>>> import numpy as np
>>> from numpy import linalg as LA
>>> np.set_printoptions(suppress=True, linewidth=200)
>>> W0 = np.array([[3, -3, -1, 0, 0],
...     [0, 1, -3, -3, 1],
...     [1, 0, 3, 1, -2],
...     [-2, 3, -2, -1, -2],
...     [-2, -1, 2, 1, -3],
...     [3, 0, -10, -9, 3]])
>>> # row 5 is much longer than the rest
>>> vec = np.array([0, 2, 0, 1, 2])
>>> np.einsum("ij,j->i", W0, vec)
array([-6,  1, -3,  1, -7, -3])
>>> W0 @ (2 * vec)
array([-12,   2,  -6,   2, -14,  -6])
>>> W0 @ np.ones(5)
array([ -1.,  -4.,   3.,  -4.,  -3., -13.])
>>> vec = np.array([-2, -2, 1, 1, -2])
>>> rhs = W0 @ vec
>>> print(np.round(LA.lstsq(W0, rhs)[0], 1))
[-2. -2.  1.  1. -2.]
>>> np.round(LA.pinv(W0) @ W0, 1) + 0
array([[1., 0., 0., 0., 0.],
       [0., 1., 0., 0., 0.],
       [0., 0., 1., 0., 0.],
       [0., 0., 0., 1., 0.],
       [0., 0., 0., 0., 1.]])
>>> rng = np.random.default_rng(74)
>>> rhs = rhs + 0.1 * rng.normal(size=6)
>>> rhs.round(1)
array([ -1. , -10. ,   6.1,  -1. ,  14.9, -31. ])
>>> beta, *_ = LA.lstsq(W0, rhs)
>>> beta.round(1)
array([-2., -2.,  1.,  1., -2.])
>>> print(np.round(W0.T @ (rhs - W0 @ beta), 1) + 0)
[0. 0. 0. 0. 0.]
>>> ang = np.radians(180)
>>> R = np.eye(5)
>>> R[0, 0] = R[3, 3] = np.cos(ang)
>>> R[0, 3], R[3, 0] = -np.sin(ang), np.sin(ang)
>>> R.round(1) + 0
array([[-1.,  0.,  0.,  0.,  0.],
       [ 0.,  1.,  0.,  0.,  0.],
       [ 0.,  0.,  1.,  0.,  0.],
       [ 0.,  0.,  0., -1.,  0.],
       [ 0.,  0.,  0.,  0.,  1.]])
>>> out = W0 @ R.T
>>> np.abs(out - W0).max(axis=0)
array([ 6.,  0.,  0., 18.,  0.])
>>> print(out.round(1) + 0)
[[ -3.  -3.  -1.   0.   0.]
 [  0.   1.  -3.   3.   1.]
 [ -1.   0.   3.  -1.  -2.]
 [  2.   3.  -2.   1.  -2.]
 [  2.  -1.   2.  -1.  -3.]
 [ -3.   0. -10.   9.   3.]]
>>> np.round(LA.svd(W0, compute_uv=False), 1), np.round(LA.svd(out, compute_uv=False), 1)
(array([15.5,  6. ,  3.4,  2.1,  1.5]), array([15.5,  6. ,  3.4,  2.1,  1.5]))
>>> print(np.allclose(W0 @ W0.T, out @ out.T))
True
>>> O, evecs = LA.qr(W0[:, :3])[0], LA.qr(W0[:, 3:])[0]
>>> sigma = LA.svd(O.T @ evecs, compute_uv=False)
>>> round(float(LA.norm(O @ O.T - evecs @ evecs.T, 2)), 1)
1.0
>>> X = 0.5 ** np.abs(np.subtract.outer(np.arange(4), np.arange(4)))
>>> X.round(1)
array([[1. , 0.5, 0.2, 0.1],
       [0.5, 1. , 0.5, 0.2],
       [0.2, 0.5, 1. , 0.5],
       [0.1, 0.2, 0.5, 1. ]])
>>> vec = np.array([2, 0, 2, 3])
>>> rhs = X @ vec
>>> print(rhs.round(1))
[2.9 2.8 4.  4.2]
>>> np.round(LA.solve(X.T, X[1]), 1)
array([0., 1., 0., 0.])
>>> np.round(LA.solve(X, rhs + X[:, 1]), 1)
array([2., 1., 2., 3.])
>>> J = np.array([[-1.0, -2.0, -2.0, 0.0, 0.0],
...     [-2.0, -1.0, -2.0, 0.0, 0.0],
...     [-2.0, -2.0, -1.0, 0.0, 0.0],
...     [0.0, 0.0, 0.0, -1.0, -2.0],
...     [0.0, 0.0, 0.0, -2.0, -1.0]])
>>> J
array([[-1., -2., -2.,  0.,  0.],
       [-2., -1., -2.,  0.,  0.],
       [-2., -2., -1.,  0.,  0.],
       [ 0.,  0.,  0., -1., -2.],
       [ 0.,  0.,  0., -2., -1.]])
>>> def softmax(z):
...     e = np.exp(z - z.max(axis=-1, keepdims=True))
...     return e / e.sum(axis=-1, keepdims=True)
... 
>>> print(np.round(softmax(J[0]), 1))
[0.1 0.1 0.1 0.4 0.4]
>>> np.round(softmax(J[0] + 4), 1)
array([0.1, 0.1, 0.1, 0.4, 0.4])
>>> scores = J @ J.T / np.sqrt(5)
>>> softmax(scores).round(6).argmax(axis=1)
array([0, 1, 2, 3, 4])
>>> np.all(LA.eigvalsh(J) > 0)
np.False_
>>> ev, evecs = LA.eigh(J)
>>> vec = np.array([2, -2, -2, 1, -1])
>>> np.round(evecs * np.abs(ev) @ evecs.T, 1)
array([[2.3, 1.3, 1.3, 0. , 0. ],
       [1.3, 2.3, 1.3, 0. , 0. ],
       [1.3, 1.3, 2.3, 0. , 0. ],
       [0. , 0. , 0. , 2. , 1. ],
       [0. , 0. , 0. , 1. , 2. ]])
>>> print(vec @ J @ vec)
6.0
>>> np.round(LA.eigvalsh(J[1:, 1:]), 1)
array([-3., -3.,  1.,  1.])
>>> np.abs(J).sum(axis=1).max(), np.abs(ev).max()
(np.float64(5.0), np.float64(5.0))
